% python3 -q
>>> import numpy as np
>>> np.set_printoptions(precision=2, suppress=True, linewidth=160, legacy="1.25")
>>> def tidy(a):
...     return np.round(a, 2) + 0
... 
>>> E = np.load("w.npy")
>>> print(tidy(E))
[[-0.15 -0.23 -0.23  0.05  0.29]
 [ 0.   -0.05  0.06 -0.32  0.88]
 [ 0.58 -0.06 -0.17 -0.75 -0.22]
 [-0.15  0.67 -0.11 -0.18  0.18]
 [-0.51 -0.3  -0.7  -0.24 -0.12]
 [ 0.11 -0.63  0.28  0.03  0.11]
 [-0.58 -0.03  0.58 -0.5  -0.2 ]]
>>> # columns are unit length and at right angles
>>> hat = E @ np.linalg.solve(E.T @ E, E.T)
>>> print(np.allclose(hat @ hat, hat))
True
>>> tidy(np.linalg.eigvalsh(hat))
array([0., 0., 1., 1., 1., 1., 1.])
>>> B = np.array([[1, 9, 0, 4, 5, 8, 3],
...     [2, 0, 3, 9, 8, 3, 0],
...     [4, 9, 1, 9, 7, 7, 4],
...     [1, 8, 7, 1, 7, 6, 2],
...     [7, 6, 1, 6, 7, 5, 9],
...     [0, 8, 5, 9, 1, 2, 2],
...     [3, 6, 8, 1, 3, 8, 2]])
>>> K = np.triu(B, 1)
>>> K
array([[0, 9, 0, 4, 5, 8, 3],
       [0, 0, 3, 9, 8, 3, 0],
       [0, 0, 0, 9, 7, 7, 4],
       [0, 0, 0, 0, 7, 6, 2],
       [0, 0, 0, 0, 0, 5, 9],
       [0, 0, 0, 0, 0, 0, 2],
       [0, 0, 0, 0, 0, 0, 0]])
>>> # triangular
>>> U, sigma, vt = np.linalg.svd(K)
>>> vecs = vt[:(sigma > 1e-8).sum()]
>>> rng = np.random.default_rng(200414)
>>> x0 = K[1] + -2 * K[0] + rng.integers(2) * np.eye(7)[2]
>>> x0
array([  0., -18.,   4.,   1.,  -2., -13.,  -6.])
>>> tidy(vecs.T @ vecs)
array([[0., 0., 0., 0., 0., 0., 0.],
       [0., 1., 0., 0., 0., 0., 0.],
       [0., 0., 1., 0., 0., 0., 0.],
       [0., 0., 0., 1., 0., 0., 0.],
       [0., 0., 0., 0., 1., 0., 0.],
       [0., 0., 0., 0., 0., 1., 0.],
       [0., 0., 0., 0., 0., 0., 1.]])
>>> np.linalg.matrix_rank(np.vstack([K, x0]))
6
>>> print(np.allclose(vecs.T @ vecs @ x0, x0))
True
>>> tidy(np.diag(vecs.T @ vecs))
array([0., 1., 1., 1., 1., 1., 1.])
>>> x0 = np.array([2, 2, 0, -1, 0])
>>> y = E @ x0
>>> tidy(np.linalg.solve(E.T @ E, E.T @ y))
array([ 2.,  2.,  0., -1.,  0.])
>>> tidy(np.linalg.lstsq(E, y)[0])
array([ 2.,  2.,  0., -1.,  0.])
>>> y = y + 0.3 * rng.normal(size=7)
>>> tidy(y)
array([-0.64,  0.26,  2.04,  1.55, -1.84, -0.49, -0.64])
>>> coef, *_ = np.linalg.lstsq(E, y)
>>> coef.round()
array([ 2.,  2.,  0., -1.,  0.])
>>> tidy(coef)
array([ 2.32,  1.93,  0.42, -1.16,  0.19])
>>> tidy(E.T @ (y - E @ coef))
array([0., 0., 0., 0., 0.])
>>> print([round(float(np.linalg.norm(np.linalg.solve(E.T @ E + lam * np.eye(5), E.T @ y))), 2) for lam in (0, 1, 10, 100)])
[3.27, 1.63, 0.3, 0.03]
>>> tidy(np.linalg.norm(y - E @ coef))
0.64
>>> np.allclose(K[:-1].T @ np.linalg.lstsq(K[:-1].T, K[-1])[0], K[-1])
True
>>> np.linalg.lstsq(K[:-1].T, K[-1])[2]
6
>>> np.argsort(-np.linalg.norm(K, axis=0).round(6), kind="stable")[:3]
array([4, 5, 3])
>>> tidy(np.linalg.norm(K, 2) / np.linalg.norm(K))
0.84
>>> np.linalg.cond(K) > 100
True
>>> U, sigma, vt = np.linalg.svd(K)
>>> tidy(sigma)
array([23.05, 10.91,  8.09,  5.51,  2.31,  0.66,  0.  ])
>>> B = U[:, :6] @ np.diag(sigma[:6]) @ vt[:6]
>>> tidy(B)
array([[0., 9., 0., 4., 5., 8., 3.],
       [0., 0., 3., 9., 8., 3., 0.],
       [0., 0., 0., 9., 7., 7., 4.],
       [0., 0., 0., 0., 7., 6., 2.],
       [0., 0., 0., 0., 0., 5., 9.],
       [0., 0., 0., 0., 0., 0., 2.],
       [0., 0., 0., 0., 0., 0., 0.]])
>>> print(tidy(np.abs(K - B).max()))
0.0
>>> mat = np.loadtxt("layer0.csv", delimiter=",")
>>> mat
array([[  3.47,  -6.22,  26.01],
       [  0.09,   5.29,  39.12],
       [  1.93,   1.81,  40.49],
       [ -0.39,   3.39,  13.56],
       [  0.43,  -0.45,  22.19],
       [  0.13,  -3.55, -24.9 ],
       [ -1.08,  -3.38,  13.06],
       [ -0.72,   4.64, -18.76],
       [ -0.62,  -1.16,  -4.72],
       [ -0.07,   1.69, -13.36],
       [ -0.42,   2.82, -49.16],
       [ -0.54,   1.53, -32.6 ],
       [  0.58,   2.32,  13.9 ],
       [  1.71,   1.59,  13.86],
       [  0.29,   3.64,   0.61],
       [  0.67,   0.58,   6.08],
       [  1.22,  -3.3 ,  19.52],
       [  1.35,  -6.  ,  -1.05],
       [ -0.57,   4.91, -10.88],
       [ -0.23,  -7.46,   3.56],
       [ -0.55,   6.24,   2.69],
       [ -2.03,   2.22, -56.05],
       [ -0.57,  -6.68,  -7.57],
       [  1.57,   1.11,  -5.86],
       [  1.5 ,  -1.07,  25.59],
       [ -0.37,   2.26, -11.04]])
>>> B = np.c_[mat[:, :1] @ np.array([[1]]), np.array([-9, -4, 0, -9, 8, 5, 2, -6, 7, -4, 6, 3, -6, -3, 7, -5, -3, 2, -1, -9, 7, -6, 1, 1, -9, -2])]
>>> B
array([[ 3.47, -9.  ],
       [ 0.09, -4.  ],
       [ 1.93,  0.  ],
       [-0.39, -9.  ],
       [ 0.43,  8.  ],
       [ 0.13,  5.  ],
       [-1.08,  2.  ],
       [-0.72, -6.  ],
       [-0.62,  7.  ],
       [-0.07, -4.  ],
       [-0.42,  6.  ],
       [-0.54,  3.  ],
       [ 0.58, -6.  ],
       [ 1.71, -3.  ],
       [ 0.29,  7.  ],
       [ 0.67, -5.  ],
       [ 1.22, -3.  ],
       [ 1.35,  2.  ],
       [-0.57, -1.  ],
       [-0.23, -9.  ],
       [-0.55,  7.  ],
       [-2.03, -6.  ],
       [-0.57,  1.  ],
       [ 1.57,  1.  ],
       [ 1.5 , -9.  ],
       [-0.37, -2.  ]])
>>> np.linalg.matrix_rank(B)
2
>>> x0 = np.array([1, 9, -9])
>>> y = mat @ x0
>>> coef, lr = np.zeros(3), 1 / np.linalg.norm(mat, 2) ** 2
>>> for i in range(8):
...     coef -= lr * mat.T @ (mat @ coef - y)
...     if i % 2 == 0: print(i, round(np.linalg.norm(mat @ coef - y), 2))
... 
0 165.72
2 157.03
4 148.79
6 140.99
>>> tidy(np.linalg.cond(mat))
25.97
>>> hat = mat @ np.linalg.solve(mat.T @ mat, mat.T)
>>> print(tidy(np.linalg.eigvalsh(hat)))
[0. 0. 0. 0. 0. 0. 0. 0. 0. 0. 0. 0. 0. 0. 0. 0. 0. 0. 0. 0. 0. 0. 0. 1. 1. 1.]
>>> np.linalg.matrix_rank(np.eye(26) - hat)
23
>>> tidy(hat @ mat[:, 1])
array([-6.22,  5.29,  1.81,  3.39, -0.45, -3.55, -3.38,  4.64, -1.16,  1.69,  2.82,  1.53,  2.32,  1.59,  3.64,  0.58, -3.3 , -6.  ,  4.91, -7.46,  6.24,
        2.22, -6.68,  1.11, -1.07,  2.26])
>>> W2 = mat[[5, 13]].astype(float)
>>> for _ in range(6):
...     lab = np.linalg.norm(mat[:, None] - W2, axis=-1).argmin(axis=1)
...     W2 = np.array([mat[lab == j].mean(axis=0) for j in range(2)])
... 
>>> print(lab)
[1 1 1 1 1 0 1 0 0 0 0 0 1 1 1 1 1 1 0 1 1 0 0 0 1 0]
>>> tidy(W2[1] - W2[0])
array([ 1.12, -1.09, 37.3 ])
>>> np.abs(W2[1] - W2[0]).argmax()
2
>>> print(tidy(W2))
[[ -0.38   0.89 -21.35]
 [  0.73  -0.2   15.95]]
>>> np.bincount(lab)
array([11, 15])
>>> q, _ = np.linalg.qr(np.array([[1.4, 0.7, 0.9, 0.1, -0.4, 0.7],
...     [0.4, -0.6, -0.8, 1.0, 0.0, 0.9],
...     [-0.4, -0.8, 0.4, -0.1, 1.0, -0.6],
...     [0.9, 2.0, -0.2, -0.8, -1.0, 0.8],
...     [-0.7, -0.5, 0.5, 0.0, 0.2, 1.4],
...     [-0.3, -1.1, -0.7, -0.3, -0.3, 0.6]]))
>>> m1 = q[:, :6]
>>> tidy(m1)
array([[-0.73, -0.35, -0.54, -0.14, -0.19, -0.02],
       [-0.21, -0.52,  0.48,  0.5 ,  0.08, -0.44],
       [ 0.21, -0.22, -0.33, -0.27,  0.76, -0.37],
       [-0.47,  0.6 ,  0.31, -0.29,  0.1 , -0.48],
       [ 0.37,  0.09, -0.37,  0.11, -0.52, -0.66],
       [ 0.16, -0.43,  0.37, -0.74, -0.31, -0.07]])
>>> # columns are unit length and at right angles
>>> x0 = np.array([-3, 0, -4, -3, 3, 2])
>>> y = m1 @ x0
>>> coef, lr = np.zeros(6), 1 / np.linalg.norm(m1, 2) ** 2
>>> for i in range(4):
...     coef -= lr * m1.T @ (m1 @ coef - y)
...     if i % 1 == 0: print(i, round(np.linalg.norm(m1 @ coef - y), 2))
... 
0 0.0
1 0.0
2 0.0
3 0.0
>>> tidy(coef)
array([-3.,  0., -4., -3.,  3.,  2.])
>>> tidy(np.linalg.cond(m1))
1.0
>>> tidy(np.linalg.pinv(m1))
array([[-0.73, -0.21,  0.21, -0.47,  0.37,  0.16],
       [-0.35, -0.52, -0.22,  0.6 ,  0.09, -0.43],
       [-0.54,  0.48, -0.33,  0.31, -0.37,  0.37],
       [-0.14,  0.5 , -0.27, -0.29,  0.11, -0.74],
       [-0.19,  0.08,  0.76,  0.1 , -0.52, -0.31],
       [-0.02, -0.44, -0.37, -0.48, -0.66, -0.07]])
>>> tidy(m1[:, 2] @ m1[:, 4])
0.0
>>> tidy(np.linalg.norm(m1, axis=0))
array([1., 1., 1., 1., 1., 1.])
>>> data = np.array([[3, -1, 3, -1], [-1, -5, -1, -5], [3, -1, 3, -1], [-1, -5, -1, -5]])
>>> # row 2 repeats row 0
>>> B = np.array([[3, 2, -8], [6, -3, -7], [-4, 9, 4], [4, 8, 6], [2, -9, 7]])
>>> np.vstack([E, B.T]).shape
(10, 5)
>>> tidy(np.einsum("ij,ij->i", E, E))
array([0.21, 0.87, 0.98, 0.55, 0.91, 0.5 , 0.97])
>>> tidy(np.einsum("ij->j", E))
array([-0.69, -0.62, -0.28, -1.9 ,  0.92])
>>> np.linalg.matrix_rank(E @ B)
3
>>> tidy(np.trace(np.linalg.pinv(data) @ data))
2.0
>>> tidy(data @ np.linalg.pinv(data) @ data)
array([[ 3., -1.,  3., -1.],
       [-1., -5., -1., -5.],
       [ 3., -1.,  3., -1.],
       [-1., -5., -1., -5.]])
>>> np.allclose(data[:-1].T @ np.linalg.lstsq(data[:-1].T, data[-1])[0], data[-1])
True
>>> F = np.loadtxt("run6.csv", delimiter=",")
>>> F
array([[12.93,  9.83,  4.15, 27.63, 25.17, 24.63],
       [13.98,  8.92,  5.36, 26.17, 24.45, 24.09],
       [14.33, 10.21,  6.96, 27.51, 23.48, 24.33],
       [14.61,  8.61,  6.69, 27.06, 24.81, 21.38],
       [13.59,  9.65,  6.02, 28.66, 23.93, 25.04],
       [13.6 ,  8.56,  5.74, 27.53, 25.32, 23.8 ],
       [15.41,  8.38,  6.96, 28.56, 25.55, 25.77],
       [15.37,  6.69,  5.08, 28.21, 23.29, 23.71],
       [15.75, 10.06,  5.61, 27.57, 23.59, 23.35],
       [14.72,  8.67,  5.43, 26.57, 24.07, 23.32],
       [14.28,  7.29,  6.38, 26.7 , 24.13, 23.22],
       [16.35,  9.44,  6.07, 26.9 , 24.36, 23.98],
       [17.61,  9.12,  5.84, 27.34, 24.46, 22.76],
       [13.3 ,  9.65,  5.34, 28.29, 22.43, 23.8 ],
       [13.78,  8.65,  6.12, 27.41, 24.09, 25.39],
       [15.37,  7.1 ,  6.07, 28.17, 24.34, 25.77],
       [15.3 ,  8.61,  6.13, 25.27, 24.81, 24.83],
       [16.44,  8.02,  4.86, 27.32, 21.98, 26.14],
       [15.38, 10.5 ,  5.36, 27.31, 24.91, 23.92],
       [16.28, 10.91,  7.1 , 26.94, 22.79, 25.25],
       [13.93,  9.4 ,  6.32, 25.42, 23.87, 22.79],
       [15.92,  9.22,  5.31, 26.46, 25.4 , 23.99],
       [14.36,  8.16,  6.7 , 28.58, 25.93, 24.52],
       [14.09,  7.62,  7.81, 27.31, 23.82, 23.27],
       [15.14, 10.05,  5.38, 27.77, 24.87, 24.43],
       [14.14,  9.93,  6.32, 26.91, 22.85, 23.95],
       [14.76,  9.83,  6.94, 28.45, 23.75, 27.48],
       [16.94,  9.79,  5.33, 25.28, 23.82, 23.5 ],
       [15.39,  9.55,  6.51, 28.  , 23.67, 23.25],
       [14.13,  8.31,  7.04, 27.77, 23.72, 22.49],
       [13.08,  9.47,  6.92, 28.09, 24.77, 23.52],
       [15.41,  7.51,  6.23, 28.96, 23.62, 23.34],
       [14.26,  7.79,  5.85, 27.33, 25.64, 23.57]])
>>> B = np.c_[F[:, :2] @ np.array([[-6, 1], [8, 6]]), np.array([4, 1, -3, -1, 4, 2, 5, 5, 0, -5, 5, -2, -3, -4, -2, -1, 1, 5, 3, 1, 3, 1, 3, 4, 5, 3, -2, -4, -5, -5, 1, -2, 0])]
>>> tidy(B)
array([[  1.06,  71.91,   4.  ],
       [-12.52,  67.5 ,   1.  ],
       [ -4.3 ,  75.59,  -3.  ],
       [-18.78,  66.27,  -1.  ],
       [ -4.34,  71.49,   4.  ],
       [-13.12,  64.96,   2.  ],
       [-25.42,  65.69,   5.  ],
       [-38.7 ,  55.51,   5.  ],
       [-14.02,  76.11,   0.  ],
       [-18.96,  66.74,  -5.  ],
       [-27.36,  58.02,   5.  ],
       [-22.58,  72.99,  -2.  ],
       [-32.7 ,  72.33,  -3.  ],
       [ -2.6 ,  71.2 ,  -4.  ],
       [-13.48,  65.68,  -2.  ],
       [-35.42,  57.97,  -1.  ],
       [-22.92,  66.96,   1.  ],
       [-34.48,  64.56,   5.  ],
       [ -8.28,  78.38,   3.  ],
       [-10.4 ,  81.74,   1.  ],
       [ -8.38,  70.33,   3.  ],
       [-21.76,  71.24,   1.  ],
       [-20.88,  63.32,   3.  ],
       [-23.58,  59.81,   4.  ],
       [-10.44,  75.44,   5.  ],
       [ -5.4 ,  73.72,   3.  ],
       [ -9.92,  73.74,  -2.  ],
       [-23.32,  75.68,  -4.  ],
       [-15.94,  72.69,  -5.  ],
       [-18.3 ,  63.99,  -5.  ],
       [ -2.72,  69.9 ,   1.  ],
       [-32.38,  60.47,  -2.  ],
       [-23.24,  61.  ,   0.  ]])
>>> print(tidy(np.linalg.lstsq(F, B[:, 0])[0]))
[-6.  8.  0.  0.  0.  0.]
>>> tidy(np.linalg.norm(B - F @ np.linalg.lstsq(F, B)[0], axis=0))
array([ 0.  ,  0.  , 17.05])
>>> np.linalg.matrix_rank(B)
3
>>> print(tidy(np.linalg.norm(np.linalg.qr(F)[0].T @ B, axis=0) ** 2 / ((B ** 2).sum(axis=0) + 1e-12)))
[1.   1.   0.19]
>>> feats = np.load("x.npy")
>>> print(feats)
[[-9  3 -6  3]
 [ 9 -3  6 -3]
 [24 -8 16 -8]
 [12 -4  8 -4]
 [27 -9 18 -9]
 [12 -4  8 -4]
 [ 3 -1  2 -1]]
>>> ang = np.radians(60)
>>> R = np.eye(4)
>>> R[1, 1] = R[3, 3] = np.cos(ang)
>>> R[1, 3], R[3, 1] = -np.sin(ang), np.sin(ang)
>>> tidy(R)
array([[ 1.  ,  0.  ,  0.  ,  0.  ],
       [ 0.  ,  0.5 ,  0.  , -0.87],
       [ 0.  ,  0.  ,  1.  ,  0.  ],
       [ 0.  ,  0.87,  0.  ,  0.5 ]])
>>> B = feats @ R.T
>>> tidy(np.linalg.det(R)), np.trace(R)
(1.0, 3.0)
>>> tidy(B)
array([[ -9.  ,  -1.1 ,  -6.  ,   4.1 ],
       [  9.  ,   1.1 ,   6.  ,  -4.1 ],
       [ 24.  ,   2.93,  16.  , -10.93],
       [ 12.  ,   1.46,   8.  ,  -5.46],
       [ 27.  ,   3.29,  18.  , -12.29],
       [ 12.  ,   1.46,   8.  ,  -5.46],
       [  3.  ,   0.37,   2.  ,  -1.37]])
>>> np.allclose(np.linalg.norm(feats, axis=1), np.linalg.norm(B, axis=1))
True
>>> print(tidy(np.linalg.svd(feats, compute_uv=False)), tidy(np.linalg.svd(B, compute_uv=False)))
[54.22  0.    0.    0.  ] [54.22  0.    0.    0.  ]
>>> np.allclose(feats @ feats.T, B @ B.T)
True
>>> r = np.linalg.matrix_rank(feats)
>>> r
1
>>> N = np.linalg.svd(feats)[2][r:].T
>>> [int(np.linalg.matrix_rank(np.delete(feats, i, axis=0))) for i in range(7)]
[1, 1, 1, 1, 1, 1, 1]
>>> N.shape
(4, 3)
>>> [int(np.linalg.matrix_rank(feats[:i])) for i in range(1, len(feats) + 1)]
[1, 1, 1, 1, 1, 1, 1]
>>> np.linalg.matrix_rank(feats.T @ feats), np.linalg.matrix_rank(feats @ feats.T)
(1, 1)
>>> np.allclose(feats @ N, 0)
True
>>> tidy(N @ N.T)
array([[ 0.4 ,  0.2 , -0.4 ,  0.2 ],
       [ 0.2 ,  0.93,  0.13, -0.07],
       [-0.4 ,  0.13,  0.73,  0.13],
       [ 0.2 , -0.07,  0.13,  0.93]])
>>> np.abs(np.diag(np.linalg.qr(feats)[1])) > 1e-9
array([ True, False, False, False])
>>> tidy(np.trace(np.linalg.pinv(feats) @ feats))
1.0
>>> print(np.unique(feats.round(6), axis=0).shape)
(6, 4)
>>> x0 = np.array([1, 5, 2, 4, -2, -5])
>>> y = F @ x0
>>> tidy(np.linalg.solve(F.T @ F, F.T @ y))
array([ 1.,  5.,  2.,  4., -2., -5.])
>>> tidy(np.linalg.lstsq(F, y)[0])
array([ 1.,  5.,  2.,  4., -2., -5.])
>>> y = y + 0.1 * rng.normal(size=33)
>>> tidy(y)
array([ 7.38,  4.66, 20.84, 22.75, 15.4 ,  8.36,  5.45,  6.68, 23.63, 10.38,  6.16, 14.59, 21.63, 21.5 ,  3.94, -1.91, -2.12,  0.74, 18.59, 20.77, 13.52,
        7.82,  8.31, 13.05, 15.4 , 18.65,  6.72, 12.42, 24.59, 20.96, 19.38, 17.37,  5.16])
>>> coef, *_ = np.linalg.lstsq(F, y)
>>> coef.round()
array([ 1.,  5.,  2.,  4., -2., -5.])
>>> tidy(np.linalg.norm(y - F @ coef))
0.5
